% ipython --no-banner

In [1]: import numpy as np

In [2]: np.set_printoptions(suppress=True, linewidth=200)

In [3]: M = np.load("mat.npy")

In [4]: print(M)
[[6. 1. 1. 1. 1. 1. 1. 1. 1. 1.]
 [1. 6. 1. 1. 1. 1. 1. 1. 1. 1.]
 [1. 1. 6. 1. 1. 1. 1. 1. 1. 1.]
 [1. 1. 1. 6. 1. 1. 1. 1. 1. 1.]
 [1. 1. 1. 1. 6. 1. 1. 1. 1. 1.]
 [1. 1. 1. 1. 1. 6. 1. 1. 1. 1.]
 [1. 1. 1. 1. 1. 1. 6. 1. 1. 1.]
 [1. 1. 1. 1. 1. 1. 1. 6. 1. 1.]
 [1. 1. 1. 1. 1. 1. 1. 1. 6. 1.]
 [1. 1. 1. 1. 1. 1. 1. 1. 1. 6.]]

In [5]: x0 = np.array([-1, 2, 1, 2, 2, 1, -3, 2, 1, -2])

In [6]: print(np.linalg.norm(M @ x0) <= np.linalg.norm(M, 2) * np.linalg.norm(x0) + 1e-9)
True

In [7]: print(M * x0)
[[ -6.   2.   1.   2.   2.   1.  -3.   2.   1.  -2.]
 [ -1.  12.   1.   2.   2.   1.  -3.   2.   1.  -2.]
 [ -1.   2.   6.   2.   2.   1.  -3.   2.   1.  -2.]
 [ -1.   2.   1.  12.   2.   1.  -3.   2.   1.  -2.]
 [ -1.   2.   1.   2.  12.   1.  -3.   2.   1.  -2.]
 [ -1.   2.   1.   2.   2.   6.  -3.   2.   1.  -2.]
 [ -1.   2.   1.   2.   2.   1. -18.   2.   1.  -2.]
 [ -1.   2.   1.   2.   2.   1.  -3.  12.   1.  -2.]
 [ -1.   2.   1.   2.   2.   1.  -3.   2.   6.  -2.]
 [ -1.   2.   1.   2.   2.   1.  -3.   2.   1. -12.]]

In [8]: print((M * x0).sum(axis=1))
[  0.  15.  10.  15.  15.  10. -10.  15.  10.  -5.]

In [9]: print((M @ x0).argmax())
1

In [10]: print(np.einsum("ij,j->i", M, x0))
[  0.  15.  10.  15.  15.  10. -10.  15.  10.  -5.]

In [11]: print(np.sign((M @ x0).round(6)))
[ 0.  1.  1.  1.  1.  1. -1.  1.  1. -1.]

In [12]: x0 = np.ones(10)

In [13]: for _ in range(6):
    ...:     x0 = M @ x0
    ...:     x0 /= np.linalg.norm(x0)
    ...:     print(round(x0 @ M @ x0, 3))
    ...: 
15.0
15.0
15.0
15.0
15.0
15.0

In [14]: print(x0.round(3))
[0.316 0.316 0.316 0.316 0.316 0.316 0.316 0.316 0.316 0.316]
